In [1]: import numpy as np

In [2]: np.set_printoptions(suppress=True, linewidth=120)

In [3]: def rd(a):
   ...:     return np.round(a, 1) + 0
   ...: 

In [4]: m1 = np.loadtxt("m.csv", delimiter=",")

In [5]: m1
Out[5]: 
array([[-3.,  4., -5.],
       [ 4., -3.,  4.],
       [-5.,  4., -3.]])

In [6]: Y = m1[0, 0] * m1[1:] - np.outer(m1[1:, 0], m1[0])

In [7]: Y
Out[7]: 
array([[  0.,  -7.,   8.],
       [  0.,   8., -16.]])

In [8]: np.linalg.matrix_rank(Y), np.linalg.matrix_rank(m1)
Out[8]: (np.int64(2), np.int64(3))

In [9]: rd(np.linalg.norm(m1, axis=1))
Out[9]: array([7.1, 6.4, 7.1])

In [10]: vals, V = np.linalg.eigh(m1)

In [11]: vec = np.array([3, 2, 3])

In [12]: (np.sign(V[:, -1].round(6)) == np.sign(V[0, -1].round(6))).astype(int)
Out[12]: array([1, 0, 0])

In [13]: rd(np.linalg.eigvalsh(m1[1:, 1:]))
Out[13]: array([-7.,  1.])

In [14]: rd(vec @ m1 @ vec / (vec @ vec)), rd(vals[0]), rd(vals[-1])
Out[14]: (np.float64(-2.7), np.float64(-11.7), np.float64(2.0))

In [15]: rd(V * np.maximum(vals, 0) @ V.T)
Out[15]: 
array([[ 1.1,  0.2, -0.9],
       [ 0.2,  0.5,  0.2],
       [-0.9,  0.2,  1.1]])

In [16]: rd(V * np.abs(vals) @ V.T)
Out[16]: 
array([[ 5.2, -3.6,  3.2],
       [-3.6,  4. , -3.6],
       [ 3.2, -3.6,  5.2]])

In [17]: M = np.array([[0.2, -0.2, 0.0],
    ...:     [-0.5, 0.5, 0.8],
    ...:     [-0.1, 0.1, 0.9],
    ...:     [-0.1, 0.1, 0.2],
    ...:     [-0.1, 0.1, -0.3],
    ...:     [0.5, -0.5, 0.4],
    ...:     [0.1, -0.1, 0.9],
    ...:     [0.5, -0.5, 0.6],
    ...:     [0.5, -0.5, 0.4],
    ...:     [0.7, -0.7, -0.7],
    ...:     [-1.0, 1.0, 0.0],
    ...:     [-0.4, 0.4, 0.8],
    ...:     [0.3, -0.3, 0.9],
    ...:     [0.6, -0.6, -0.5],
    ...:     [0.0, 0.0, -0.8],
    ...:     [-0.3, 0.3, 0.5],
    ...:     [0.2, -0.2, 0.9],
    ...:     [0.2, -0.2, -0.7],
    ...:     [0.7, -0.7, -0.4]])

In [18]: # row 8 repeats row 5

In [19]: [round(float(x), 1) for x in np.linalg.svd(M, compute_uv=False)[:3]]
Out[19]: [3.0, 2.5, 0.0]

In [20]: np.linalg.matrix_rank(M, rtol=0.1)
Out[20]: np.int64(2)

In [21]: np.argsort(-np.linalg.norm(M, axis=0).round(6), kind="stable")[:3]
Out[21]: array([2, 0, 1])

In [22]: U, sv, Vh = np.linalg.svd(M)

In [23]: V = Vh[:(sv > 1e-8).sum()]

In [24]: rng = np.random.default_rng(47847)

In [25]: vec = M[16] + -2 * M[18] + rng.integers(2) * np.eye(3)[1]

In [26]: rd(vec)
Out[26]: array([-1.2,  2.2,  1.7])

In [27]: rd(np.diag(V.T @ V))
Out[27]: array([0.5, 0.5, 1. ])

In [28]: rd(np.linalg.norm(vec - V.T @ V @ vec))
Out[28]: np.float64(0.7)

In [29]: rd(V.T @ V)
Out[29]: 
array([[ 0.5, -0.5,  0. ],
       [-0.5,  0.5,  0. ],
       [ 0. ,  0. ,  1. ]])

In [30]: q, _ = np.linalg.qr(np.array([[-1.1, 0.4, 0.4], [1.0, 0.4, -0.5], [0.3, 0.7, 0.0]]))

In [31]: A = -1 * q

In [32]: rd(A)
Out[32]: 
array([[ 0.7,  0.5,  0.4],
       [-0.7,  0.4,  0.7],
       [-0.2,  0.8, -0.6]])

In [33]: # orthonormal columns

In [34]: rd(np.linalg.det(m1))
Out[34]: np.float64(-16.0)

In [35]: rd(np.sort(np.abs(np.linalg.eigvals(m1))))
Out[35]: array([ 0.7,  2. , 11.7])

In [36]: m1 @ m1
Out[36]: 
array([[ 50., -44.,  46.],
       [-44.,  41., -44.],
       [ 46., -44.,  50.]])

In [37]: np.allclose(m1 @ m1.T, m1.T @ m1)
Out[37]: True

In [38]: vec = np.array([-2, -5, 5])

In [39]: rd(np.abs(np.linalg.eigvals(A)))
Out[39]: array([1., 1., 1.])

In [40]: rd(np.sort(np.abs(np.degrees(np.angle(np.linalg.eigvals(A))))))
Out[40]: array([ 42.7,  42.7, 180. ])

In [41]: rd(np.linalg.det(A))
Out[41]: np.float64(-1.0)

In [42]: [p for p in range(1, 25) if np.allclose(np.linalg.matrix_power(A, p), np.eye(3))]
Out[42]: []

In [43]: rd(np.linalg.inv(A))
Out[43]: 
array([[ 0.7, -0.7, -0.2],
       [ 0.5,  0.4,  0.8],
       [ 0.4,  0.7, -0.6]])

In [44]: t3 = np.stack([A, -2 * A, A[::-1]])

In [45]: rd(np.linalg.norm(t3, axis=(1, 2)))
Out[45]: array([1.7, 3.5, 1.7])

In [46]: rd(np.einsum("bij,cij->bc", t3, t3))
Out[46]: 
array([[ 3., -6.,  1.],
       [-6., 12., -2.],
       [ 1., -2.,  3.]])

In [47]: t3.shape
Out[47]: (3, 3, 3)

In [48]: rd(np.linalg.det(t3))
Out[48]: array([-1.,  8.,  1.])

In [49]: rd((A + A.T) / 2)
Out[49]: 
array([[ 0.7, -0.1,  0.1],
       [-0.1,  0.4,  0.7],
       [ 0.1,  0.7, -0.6]])

In [50]: rd(np.linalg.matrix_power(A, 2))
Out[50]: 
array([[ 0.1,  0.9,  0.4],
       [-0.8,  0.3, -0.5],
       [-0.5, -0.3,  0.8]])

In [51]: np.allclose(A, A.T)
Out[51]: False

In [52]: rd(np.trace(A))
Out[52]: np.float64(0.5)

In [53]: q, r_ = np.linalg.qr(A)

In [54]: rd(np.abs(np.diag(r_)))
Out[54]: array([1., 1., 1.])

In [55]: rd(q @ r_)
Out[55]: 
array([[ 0.7,  0.5,  0.4],
       [-0.7,  0.4,  0.7],
       [-0.2,  0.8, -0.6]])

In [56]: rd(abs(r_[0, 0])), rd(np.linalg.norm(A[:, 0]))
Out[56]: (np.float64(1.0), np.float64(1.0))

In [57]: rd(q)
Out[57]: 
array([[-0.7, -0.5, -0.4],
       [ 0.7, -0.4, -0.7],
       [ 0.2, -0.8,  0.6]])

In [58]: W0, _ = np.linalg.qr(np.array([[1.9, 0.0, -0.9, -1.6],
    ...:     [-0.6, 1.6, 1.8, 0.2],
    ...:     [-1.3, -1.1, 1.6, 1.4],
    ...:     [-1.3, 0.0, -0.4, 1.9]]))

In [59]: rd(W0)
Out[59]: 
array([[-0.7,  0.1, -0.1,  0.7],
       [ 0.2, -0.8, -0.4,  0.2],
       [ 0.5,  0.5, -0.6,  0.3],
       [ 0.5,  0. ,  0.6,  0.6]])

In [60]: q, r_ = np.linalg.qr(m1)

In [61]: rd(r_)
Out[61]: 
array([[ 7.1, -6.2,  6.5],
       [ 0. , -1.5,  2.3],
       [ 0. ,  0. ,  1.5]])

In [62]: rd(np.abs(np.diag(r_)))
Out[62]: array([7.1, 1.5, 1.5])

In [63]: np.allclose(r_.T @ r_, m1.T @ m1)
Out[63]: True

In [64]: rd(q)
Out[64]: 
array([[-0.4, -0.9, -0.1],
       [ 0.6, -0.3,  0.7],
       [-0.7,  0.3,  0.7]])

In [65]: np.linalg.matrix_rank(q)
Out[65]: np.int64(3)

In [66]: rd(np.linalg.svd(q, compute_uv=False))
Out[66]: array([1., 1., 1.])

In [67]: rd(np.diff(q, axis=0))
Out[67]: 
array([[ 1. ,  0.6,  0.8],
       [-1.3,  0.6, -0.1]])

In [68]: rd(q.sum(axis=1))
Out[68]: array([-1.4,  1. ,  0.2])

In [69]: vec = np.array([2, -3, -2, 3])

In [70]: [p for p in range(1, 25) if np.allclose(np.linalg.matrix_power(W0, p), np.eye(4))]
Out[70]: []

In [71]: rd(np.linalg.norm(vec)), rd(np.linalg.norm(W0 @ vec))
Out[71]: (np.float64(5.1), np.float64(5.1))

In [72]: rd(np.linalg.det(W0))
Out[72]: np.float64(-1.0)

In [73]: rd(W0.T @ (W0 @ vec))
Out[73]: array([ 2., -3., -2.,  3.])

In [74]: rd(np.abs(np.linalg.eigvals(W0)))
Out[74]: array([1., 1., 1., 1.])

In [75]: rd(np.sort(np.abs(np.degrees(np.angle(np.linalg.eigvals(W0))))))
Out[75]: array([  0. , 141.6, 141.6, 180. ])

In [76]: 4 - np.linalg.matrix_rank(W0 - np.eye(4), tol=1e-8)
Out[76]: np.int64(1)

In [77]: r0 = np.array([-1, 0, -2])

In [78]: Y = A + np.outer(r0, np.eye(3)[2])

In [79]: rd(Y)
Out[79]: 
array([[ 0.7,  0.5, -0.6],
       [-0.7,  0.4,  0.7],
       [-0.2,  0.8, -2.6]])

In [80]: rd(np.einsum("ij,ji->", W0, W0))
Out[80]: np.float64(2.5)

In [81]: rd(np.einsum("ii->", W0))
Out[81]: np.float64(-1.6)

In [82]: rd(np.linalg.eigvals(W0).sum().real)
Out[82]: np.float64(-1.6)

In [83]: rd(np.linalg.det(W0.T))
Out[83]: np.float64(-1.0)

In [84]: rd(np.linalg.eigvals(W0))
Out[84]: array([ 1. +0.j , -1. +0.j , -0.8+0.6j, -0.8-0.6j])

In [85]: rd(np.kron(np.eye(2, dtype=int), W0))
Out[85]: 
array([[-0.7,  0.1, -0.1,  0.7,  0. ,  0. ,  0. ,  0. ],
       [ 0.2, -0.8, -0.4,  0.2,  0. ,  0. ,  0. ,  0. ],
       [ 0.5,  0.5, -0.6,  0.3,  0. ,  0. ,  0. ,  0. ],
       [ 0.5,  0. ,  0.6,  0.6,  0. ,  0. ,  0. ,  0. ],
       [ 0. ,  0. ,  0. ,  0. , -0.7,  0.1, -0.1,  0.7],
       [ 0. ,  0. ,  0. ,  0. ,  0.2, -0.8, -0.4,  0.2],
       [ 0. ,  0. ,  0. ,  0. ,  0.5,  0.5, -0.6,  0.3],
       [ 0. ,  0. ,  0. ,  0. ,  0.5,  0. ,  0.6,  0.6]])

In [86]: rd(np.poly(W0))
Out[86]: array([ 1. ,  1.6,  0. , -1.6, -1. ])

In [87]: rd(np.linalg.det(W0[::-1]))
Out[87]: np.float64(-1.0)

In [88]: data = np.load("x.npy")

In [89]: data
Out[89]: 
array([[-3,  0, -3,  0, -3,  0],
       [ 4,  6,  4,  6,  4,  6],
       [ 7,  2,  7,  2,  7,  2],
       [-3,  0, -3,  0, -3,  0],
       [ 4,  6,  4,  6,  4,  6],
       [ 7,  2,  7,  2,  7,  2]])

In [90]: r0, g = data[2], data[0]

In [91]: r0 @ g
Out[91]: np.int64(-63)

In [92]: p = (r0 @ g) / (r0 @ r0) * r0

In [93]: np.outer(r0, g)
Out[93]: 
array([[-21,   0, -21,   0, -21,   0],
       [ -6,   0,  -6,   0,  -6,   0],
       [-21,   0, -21,   0, -21,   0],
       [ -6,   0,  -6,   0,  -6,   0],
       [-21,   0, -21,   0, -21,   0],
       [ -6,   0,  -6,   0,  -6,   0]])

In [94]: rd(p)
Out[94]: array([-2.8, -0.8, -2.8, -0.8, -2.8, -0.8])

In [95]: def softmax(z):
    ...:     e = np.exp(z - z.max(axis=-1, keepdims=True))
    ...:     return e / e.sum(axis=-1, keepdims=True)
    ...: 

In [96]: rd(softmax(data[0] + 4))
Out[96]: array([0. , 0.3, 0. , 0.3, 0. , 0.3])

In [97]: rd(softmax(data[0]))
Out[97]: array([0. , 0.3, 0. , 0.3, 0. , 0.3])

In [98]: rd(softmax(10 * data[0]))
Out[98]: array([0. , 0.3, 0. , 0.3, 0. , 0.3])

In [99]: rd(softmax(data).sum(axis=1))
Out[99]: array([1., 1., 1., 1., 1., 1.])

In [100]: att = data @ data.T / np.sqrt(6)

In [101]: rd(softmax(att))
Out[101]: 
array([[0.5, 0. , 0. , 0.5, 0. , 0. ],
       [0. , 0.5, 0. , 0. , 0.5, 0. ],
       [0. , 0. , 0.5, 0. , 0. , 0.5],
       [0.5, 0. , 0. , 0.5, 0. , 0. ],
       [0. , 0.5, 0. , 0. , 0.5, 0. ],
       [0. , 0. , 0.5, 0. , 0. , 0.5]])
